$ ipython --no-banner

In [1]: import numpy as np

In [2]: np.set_printoptions(precision=2, suppress=True, linewidth=100)

In [3]: feats = np.array([[3, 4, 1, 4, 4],
   ...:     [2, 1, 3, 9, 9],
   ...:     [7, 6, 7, 0, 3],
   ...:     [3, 2, 9, 3, 4],
   ...:     [8, 2, 3, 1, 8]])

In [4]: M2 = feats[0, 0] * feats[1:] - np.outer(feats[1:, 0], feats[0])

In [5]: print(M2)
[[  0  -5   7  19  19]
 [  0 -10  14 -28 -19]
 [  0  -6  24  -3   0]
 [  0 -26   1 -29  -8]]

In [6]: np.linalg.matrix_rank(M2), np.linalg.matrix_rank(feats)
Out[6]: (np.int64(4), np.int64(5))

In [7]: np.flatnonzero(~M2.round(6).any(axis=1))
Out[7]: array([], dtype=int64)

In [8]: feats[:, 0] / feats[0, 0]
Out[8]: array([1.  , 0.67, 2.33, 1.  , 2.67])

In [9]: x = np.array([0, 1, 0, 3, -2])

In [10]: M2 @ x
Out[10]: array([ 14, -56, -15, -97])

In [11]: M2 @ np.ones(5)
Out[11]: array([ 40., -43.,  15., -62.])

In [12]: np.linalg.norm(M2 @ x) <= np.linalg.norm(M2, 2) * np.linalg.norm(x) + 1e-9
Out[12]: np.True_

In [13]: print(M2 @ (2 * x))
[  28 -112  -30 -194]

In [14]: (M2 @ x).argmax()
Out[14]: np.int64(0)

In [15]: def softmax(z):
    ...:     e = np.exp(z - z.max(axis=-1, keepdims=True))
    ...:     return e / e.sum(axis=-1, keepdims=True)
    ...: 

In [16]: print(np.round(softmax(10 * feats[0]), 2) + 0)
[0.   0.33 0.   0.33 0.33]

In [17]: S = feats @ feats.T / np.sqrt(5)

In [18]: softmax(S)[0] @ feats
Out[18]: array([2.01, 1.  , 3.  , 8.98, 9.  ])

In [19]: f = np.array([1, -4, 5, -2, 2])

In [20]: M2 = feats + np.outer(f, np.eye(5)[1])

In [21]: M2
Out[21]: 
array([[ 3.,  5.,  1.,  4.,  4.],
       [ 2., -3.,  3.,  9.,  9.],
       [ 7., 11.,  7.,  0.,  3.],
       [ 3.,  0.,  9.,  3.,  4.],
       [ 8.,  4.,  3.,  1.,  8.]])

In [22]: np.round(np.linalg.det(M2) / np.linalg.det(feats), 2), np.round(1 + np.linalg.solve(feats, f)[1], 2)
Out[22]: (np.float64(-1.93), np.float64(-1.93))

In [23]: print(np.linalg.matrix_rank(np.linalg.inv(M2) - np.linalg.inv(feats), tol=1e-8))
1

In [24]: print(np.linalg.matrix_rank(M2 - feats))
1

In [25]: E = np.load("m.npy")

In [26]: E
Out[26]: 
array([[ 3,  3,  3,  3,  3],
       [ 3,  6,  6,  6,  6],
       [ 3,  6,  9,  9,  9],
       [ 3,  6,  9, 12, 12],
       [ 3,  6,  9, 12, 15]])

In [27]: # symmetric

In [28]: x = np.ones(5)

In [29]: for _ in range(4):
    ...:     x = E @ x
    ...:     x /= np.linalg.norm(x)
    ...:     print(round(x @ E @ x, 2))
    ...: 
36.98
37.03
37.03
37.03

In [30]: round(float(np.linalg.eigvalsh(E)[-1]), 2)
Out[30]: 37.03
